$ ipython --no-banner

In [1]: import numpy as np

In [2]: import numpy.linalg as la

In [3]: np.set_printoptions(suppress=True, linewidth=160)

In [4]: rd = lambda a: np.round(a, 2) + 0

In [5]: J = np.array([[1, 3, 2, 2],
   ...:     [0, 2, 3, -3],
   ...:     [-1, -1, 2, -2],
   ...:     [1, 3, 2, 2],
   ...:     [-3, -2, -3, 3]])

In [6]: # rows 0 and 3 are equal

In [7]: out = J / np.sqrt((J ** 2).mean(axis=1, keepdims=True))

In [8]: rd(la.norm(out, axis=1))
Out[8]: array([2., 2., 2., 2., 2.])

In [9]: M = np.load("m.npy")

In [10]: M
Out[10]: 
array([[ -1,   4,  -1, -12,  -9],
       [  2,   7,   2,  -9,  -6],
       [ -1,   4,  -1, -12,  -9],
       [  2,   7,   2,  -9,  -6]])

In [11]: left, s, Vh = la.svd(M)

In [12]: rd(s)
Out[12]: array([28.2 ,  6.22,  0.  ,  0.  ])

In [13]: out = left[:, :2] @ np.diag(s[:2]) @ Vh[:2]

In [14]: la.matrix_rank(out)
Out[14]: np.int64(2)

In [15]: ang = np.deg2rad(135)

In [16]: E = np.eye(4)

In [17]: E[np.ix_([2, 3], [2, 3])] = [[np.cos(ang), -np.sin(ang)], [np.sin(ang), np.cos(ang)]]

In [18]: rd(E)
Out[18]: 
array([[ 1.  ,  0.  ,  0.  ,  0.  ],
       [ 0.  ,  1.  ,  0.  ,  0.  ],
       [ 0.  ,  0.  , -0.71, -0.71],
       [ 0.  ,  0.  ,  0.71, -0.71]])

In [19]: # columns are unit length and at right angles

In [20]: f, r1 = E[3], E[1]

In [21]: f @ r1
Out[21]: np.float64(0.0)

In [22]: p = (f @ r1) / (f @ f) * f

In [23]: p
Out[23]: array([ 0.,  0.,  0., -0.])

In [24]: rd(np.outer(f, r1))
Out[24]: 
array([[ 0.  ,  0.  ,  0.  ,  0.  ],
       [ 0.  ,  0.  ,  0.  ,  0.  ],
       [ 0.  ,  0.71,  0.  ,  0.  ],
       [ 0.  , -0.71,  0.  ,  0.  ]])

In [25]: out = la.inv(E)

In [26]: rd(E @ out)
Out[26]: 
array([[1., 0., 0., 0.],
       [0., 1., 0., 0.],
       [0., 0., 1., 0.],
       [0., 0., 0., 1.]])

In [27]: rd(out)
Out[27]: 
array([[ 1.  ,  0.  ,  0.  ,  0.  ],
       [ 0.  ,  1.  ,  0.  ,  0.  ],
       [ 0.  ,  0.  , -0.71,  0.71],
       [ 0.  ,  0.  , -0.71, -0.71]])

In [28]: rd(la.det(E) * la.det(out))
Out[28]: np.float64(1.0)

In [29]: np.allclose(out, E.T)
Out[29]: True

In [30]: vec = np.array([1, 0, 0, 5])

In [31]: target = E @ vec

In [32]: beta, lr = np.zeros(4), 1 / la.norm(E, 2) ** 2

In [33]: for i in range(50):
    ...:     beta -= lr * E.T @ (E @ beta - target)
    ...:     if i % 10 == 0: print(i, round(la.norm(E @ beta - target), 2))
    ...: 
0 0.0
10 0.0
20 0.0
30 0.0
40 0.0

In [34]: rd(la.cond(E))
Out[34]: np.float64(1.0)

In [35]: P = J @ la.solve(J.T @ J, J.T)

In [36]: rd(np.trace(P))
Out[36]: np.float64(4.0)

In [37]: np.allclose(P @ P, P)
Out[37]: True

In [38]: rd(P)
Out[38]: 
array([[0.5, 0. , 0. , 0.5, 0. ],
       [0. , 1. , 0. , 0. , 0. ],
       [0. , 0. , 1. , 0. , 0. ],
       [0.5, 0. , 0. , 0.5, 0. ],
       [0. , 0. , 0. , 0. , 1. ]])

In [39]: la.matrix_rank(np.eye(5) - P)
Out[39]: np.int64(1)

In [40]: rd(P @ J[:, 2])
Out[40]: array([ 2.,  3.,  2.,  2., -3.])

In [41]: left, s = la.svd(J)
---------------------------------------------------------------------------
ValueError                                Traceback (most recent call last)
Cell In[41], line 1
----> 1 left, s = la.svd(J)

ValueError: too many values to unpack (expected 2)

In [42]: left, s, Vh = la.svd(J, full_matrices=False)

In [43]: rd(Vh @ Vh.T)
Out[43]: 
array([[1., 0., 0., 0.],
       [0., 1., 0., 0.],
       [0., 0., 1., 0.],
       [0., 0., 0., 1.]])

In [44]: np.abs(left[:, 0]).round(6).argmax()
Out[44]: np.int64(4)

In [45]: rd(s / s[0])
Out[45]: array([1.  , 0.73, 0.32, 0.14])

In [46]: rd(np.sqrt((s ** 2).sum())), rd(la.norm(J))
Out[46]: (np.float64(9.95), np.float64(9.95))

In [47]: rd(np.cumsum(s ** 2) / np.sum(s ** 2))
Out[47]: array([0.61, 0.93, 0.99, 1.  ])

In [48]: rd(np.abs(Vh[0]))
Out[48]: array([0.33, 0.57, 0.68, 0.31])

In [49]: rd(left.T @ left)
Out[49]: 
array([[1., 0., 0., 0.],
       [0., 1., 0., 0.],
       [0., 0., 1., 0.],
       [0., 0., 0., 1.]])
